>>> import numpy as np
>>> np.set_printoptions(precision=2, suppress=True, linewidth=140, legacy="1.25")
>>> J = np.load("layer16.npy")
>>> J.round(2) + 0
array([[-0.06, -0.04, -0.26, -0.57,  0.35, -0.03,  0.01,  0.1 , -0.65,  0.02,  0.22],
       [-0.16, -0.36,  0.01, -0.42, -0.23,  0.1 , -0.31,  0.03,  0.18,  0.62, -0.31],
       [-0.67,  0.03, -0.22,  0.05, -0.38, -0.4 , -0.16, -0.34, -0.1 , -0.18,  0.1 ],
       [ 0.38,  0.16, -0.31, -0.25,  0.06, -0.66,  0.13, -0.08,  0.4 ,  0.17,  0.13],
       [ 0.1 ,  0.23,  0.71, -0.22, -0.12, -0.38,  0.04, -0.11, -0.29, -0.04, -0.35],
       [-0.1 , -0.4 ,  0.3 ,  0.04, -0.08, -0.33, -0.12,  0.66,  0.08, -0.13,  0.39],
       [ 0.1 ,  0.34,  0.2 , -0.02, -0.42,  0.21,  0.06, -0.09, -0.1 ,  0.41,  0.65],
       [-0.13, -0.54,  0.25,  0.11,  0.29, -0.08,  0.49, -0.45,  0.02,  0.21,  0.2 ],
       [-0.03,  0.15,  0.14,  0.33,  0.53, -0.17, -0.65, -0.15, -0.04,  0.28,  0.14],
       [-0.26,  0.18,  0.27, -0.51,  0.25,  0.24, -0.1 , -0.15,  0.51, -0.34,  0.22],
       [ 0.51, -0.41,  0.  , -0.1 , -0.25,  0.06, -0.41, -0.4 , -0.1 , -0.36,  0.16]])
>>> np.round(J @ J.T, 2) + 0
array([[1., 0., 0., 0., 0., 0., 0., 0., 0., 0., 0.],
       [0., 1., 0., 0., 0., 0., 0., 0., 0., 0., 0.],
       [0., 0., 1., 0., 0., 0., 0., 0., 0., 0., 0.],
       [0., 0., 0., 1., 0., 0., 0., 0., 0., 0., 0.],
       [0., 0., 0., 0., 1., 0., 0., 0., 0., 0., 0.],
       [0., 0., 0., 0., 0., 1., 0., 0., 0., 0., 0.],
       [0., 0., 0., 0., 0., 0., 1., 0., 0., 0., 0.],
       [0., 0., 0., 0., 0., 0., 0., 1., 0., 0., 0.],
       [0., 0., 0., 0., 0., 0., 0., 0., 1., 0., 0.],
       [0., 0., 0., 0., 0., 0., 0., 0., 0., 1., 0.],
       [0., 0., 0., 0., 0., 0., 0., 0., 0., 0., 1.]])
>>> round(float(J[:, 5] @ J[:, 3]), 2)
0.0
>>> np.linalg.norm(J, axis=0)
array([1., 1., 1., 1., 1., 1., 1., 1., 1., 1., 1.])
>>> np.linalg.svd(J, compute_uv=False)
array([1., 1., 1., 1., 1., 1., 1., 1., 1., 1., 1.])
>>> np.round(np.linalg.pinv(J), 2) + 0
array([[-0.06, -0.16, -0.67,  0.38,  0.1 , -0.1 ,  0.1 , -0.13, -0.03, -0.26,  0.51],
       [-0.04, -0.36,  0.03,  0.16,  0.23, -0.4 ,  0.34, -0.54,  0.15,  0.18, -0.41],
       [-0.26,  0.01, -0.22, -0.31,  0.71,  0.3 ,  0.2 ,  0.25,  0.14,  0.27,  0.  ],
       [-0.57, -0.42,  0.05, -0.25, -0.22,  0.04, -0.02,  0.11,  0.33, -0.51, -0.1 ],
       [ 0.35, -0.23, -0.38,  0.06, -0.12, -0.08, -0.42,  0.29,  0.53,  0.25, -0.25],
       [-0.03,  0.1 , -0.4 , -0.66, -0.38, -0.33,  0.21, -0.08, -0.17,  0.24,  0.06],
       [ 0.01, -0.31, -0.16,  0.13,  0.04, -0.12,  0.06,  0.49, -0.65, -0.1 , -0.41],
       [ 0.1 ,  0.03, -0.34, -0.08, -0.11,  0.66, -0.09, -0.45, -0.15, -0.15, -0.4 ],
       [-0.65,  0.18, -0.1 ,  0.4 , -0.29,  0.08, -0.1 ,  0.02, -0.04,  0.51, -0.1 ],
       [ 0.02,  0.62, -0.18,  0.17, -0.04, -0.13,  0.41,  0.21,  0.28, -0.34, -0.36],
       [ 0.22, -0.31,  0.1 ,  0.13, -0.35,  0.39,  0.65,  0.2 ,  0.14,  0.22,  0.16]])
>>> np.round(J.T @ J, 2) + 0
array([[1., 0., 0., 0., 0., 0., 0., 0., 0., 0., 0.],
       [0., 1., 0., 0., 0., 0., 0., 0., 0., 0., 0.],
       [0., 0., 1., 0., 0., 0., 0., 0., 0., 0., 0.],
       [0., 0., 0., 1., 0., 0., 0., 0., 0., 0., 0.],
       [0., 0., 0., 0., 1., 0., 0., 0., 0., 0., 0.],
       [0., 0., 0., 0., 0., 1., 0., 0., 0., 0., 0.],
       [0., 0., 0., 0., 0., 0., 1., 0., 0., 0., 0.],
       [0., 0., 0., 0., 0., 0., 0., 1., 0., 0., 0.],
       [0., 0., 0., 0., 0., 0., 0., 0., 1., 0., 0.],
       [0., 0., 0., 0., 0., 0., 0., 0., 0., 1., 0.],
       [0., 0., 0., 0., 0., 0., 0., 0., 0., 0., 1.]])
>>> E = np.array([[0, 1, 2, 0, 1, 3, 3, 2],
...     [2, 3, 1, 2, 2, 1, 0, 1],
...     [2, 0, 3, 0, 2, 1, 2, 2],
...     [2, 1, 3, 2, 2, 3, 3, 0],
...     [0, 2, 1, 3, 3, 1, 2, 2],
...     [0, 0, 3, 1, 2, 1, 3, 2],
...     [0, 3, 3, 0, 0, 1, 0, 0],
...     [0, 0, 1, 2, 0, 2, 1, 1]])
>>> E
array([[0, 1, 2, 0, 1, 3, 3, 2],
       [2, 3, 1, 2, 2, 1, 0, 1],
       [2, 0, 3, 0, 2, 1, 2, 2],
       [2, 1, 3, 2, 2, 3, 3, 0],
       [0, 2, 1, 3, 3, 1, 2, 2],
       [0, 0, 3, 1, 2, 1, 3, 2],
       [0, 3, 3, 0, 0, 1, 0, 0],
       [0, 0, 1, 2, 0, 2, 1, 1]])
>>> U, s, Vh = np.linalg.svd(E)
>>> s
array([12.28,  4.59,  3.79,  2.95,  2.76,  1.81,  1.45,  0.1 ])
>>> np.argmax(s[:-1] / (s[1:] + 1e-6)) + 1
7
>>> out = U[:, :7] @ np.diag(s[:7]) @ Vh[:7]
>>> np.round(np.linalg.norm(E - out) / np.linalg.norm(E), 2)
0.01
>>> round(float(np.abs(E - out).max()), 2)
0.03
>>> U, s, Vh = np.linalg.svd(E, full_matrices=False)
>>> s
array([12.28,  4.59,  3.79,  2.95,  2.76,  1.81,  1.45,  0.1 ])
>>> np.round(Vh @ Vh.T, 2) + 0
array([[1., 0., 0., 0., 0., 0., 0., 0.],
       [0., 1., 0., 0., 0., 0., 0., 0.],
       [0., 0., 1., 0., 0., 0., 0., 0.],
       [0., 0., 0., 1., 0., 0., 0., 0.],
       [0., 0., 0., 0., 1., 0., 0., 0.],
       [0., 0., 0., 0., 0., 1., 0., 0.],
       [0., 0., 0., 0., 0., 0., 1., 0.],
       [0., 0., 0., 0., 0., 0., 0., 1.]])
>>> np.round(U.T @ E @ Vh.T, 2) + 0
array([[12.28,  0.  ,  0.  ,  0.  ,  0.  ,  0.  ,  0.  ,  0.  ],
       [ 0.  ,  4.59,  0.  ,  0.  ,  0.  ,  0.  ,  0.  ,  0.  ],
       [ 0.  ,  0.  ,  3.79,  0.  ,  0.  ,  0.  ,  0.  ,  0.  ],
       [ 0.  ,  0.  ,  0.  ,  2.95,  0.  ,  0.  ,  0.  ,  0.  ],
       [ 0.  ,  0.  ,  0.  ,  0.  ,  2.76,  0.  ,  0.  ,  0.  ],
       [ 0.  ,  0.  ,  0.  ,  0.  ,  0.  ,  1.81,  0.  ,  0.  ],
       [ 0.  ,  0.  ,  0.  ,  0.  ,  0.  ,  0.  ,  1.45,  0.  ],
       [ 0.  ,  0.  ,  0.  ,  0.  ,  0.  ,  0.  ,  0.  ,  0.1 ]])
>>> np.abs(U[:, 0]).round(6).argmax()
3
>>> round(np.linalg.norm(E, 1), 2), round(np.linalg.norm(E, np.inf), 2)
(17.0, 16.0)
>>> np.round(np.linalg.norm(E, "nuc"), 2)
29.73
>>> np.linalg.norm(E, axis=0)
array([3.46, 4.9 , 6.56, 4.69, 5.1 , 5.2 , 6.  , 4.24])
>>> round(float(np.linalg.norm(E[6] - E[7])), 2)
4.47
>>> rng = np.random.default_rng(19893)
>>> labels = rng.permutation(8)
>>> out = E[:, labels] * rng.choice([-1, 1], 8)
>>> out
array([[-3,  0, -1,  1,  0, -2, -3, -2],
       [ 0,  2, -3,  2,  2, -1, -1, -1],
       [-2,  0,  0,  2,  2, -3, -1, -2],
       [-3,  2, -1,  2,  2, -3, -3,  0],
       [-2,  3, -2,  3,  0, -1, -1, -2],
       [-3,  1,  0,  2,  0, -3, -1, -2],
       [ 0,  0, -3,  0,  0, -3, -1,  0],
       [-1,  2,  0,  0,  0, -1, -2, -1]])
>>> U, _, Vh = np.linalg.svd(E.T @ out)
>>> np.round(U @ Vh, 2) + 0
array([[ 0.,  0.,  0.,  0.,  1.,  0.,  0.,  0.],
       [ 0.,  0., -1.,  0.,  0.,  0.,  0.,  0.],
       [ 0.,  0.,  0.,  0.,  0., -1.,  0.,  0.],
       [ 0.,  1.,  0.,  0.,  0.,  0.,  0.,  0.],
       [ 0.,  0.,  0.,  1.,  0.,  0.,  0.,  0.],
       [ 0.,  0.,  0.,  0.,  0.,  0., -1.,  0.],
       [-1.,  0.,  0.,  0.,  0.,  0.,  0.,  0.],
       [ 0.,  0.,  0.,  0.,  0.,  0.,  0., -1.]])
>>> labels
array([6, 3, 1, 4, 0, 2, 5, 7])
>>> M = np.array([[0, 2, 1, 0],
...     [0, 0, 0, 0],
...     [0, -2, -1, 0],
...     [0, 0, 0, 0],
...     [0, 0, 0, 0],
...     [0, -2, -1, 0],
...     [0, -4, -2, 0],
...     [0, -4, -2, 0]])
>>> rank = np.linalg.matrix_rank(M)
>>> rank
1
>>> N = np.linalg.svd(M)[2][rank:].T
>>> [int(np.linalg.matrix_rank(np.delete(M, i, axis=0))) for i in range(8)]
[1, 1, 1, 1, 1, 1, 1, 1]
>>> N @ N.T
array([[ 1. ,  0. ,  0. ,  0. ],
       [ 0. ,  0.2, -0.4,  0. ],
       [ 0. , -0.4,  0.8,  0. ],
       [ 0. ,  0. ,  0. ,  1. ]])
>>> M @ N
array([[0., 0., 0.],
       [0., 0., 0.],
       [0., 0., 0.],
       [0., 0., 0.],
       [0., 0., 0.],
       [0., 0., 0.],
       [0., 0., 0.],
       [0., 0., 0.]])
>>> [int(np.linalg.matrix_rank(M[:, :j + 1])) for j in range(4)]
[0, 1, 1, 1]
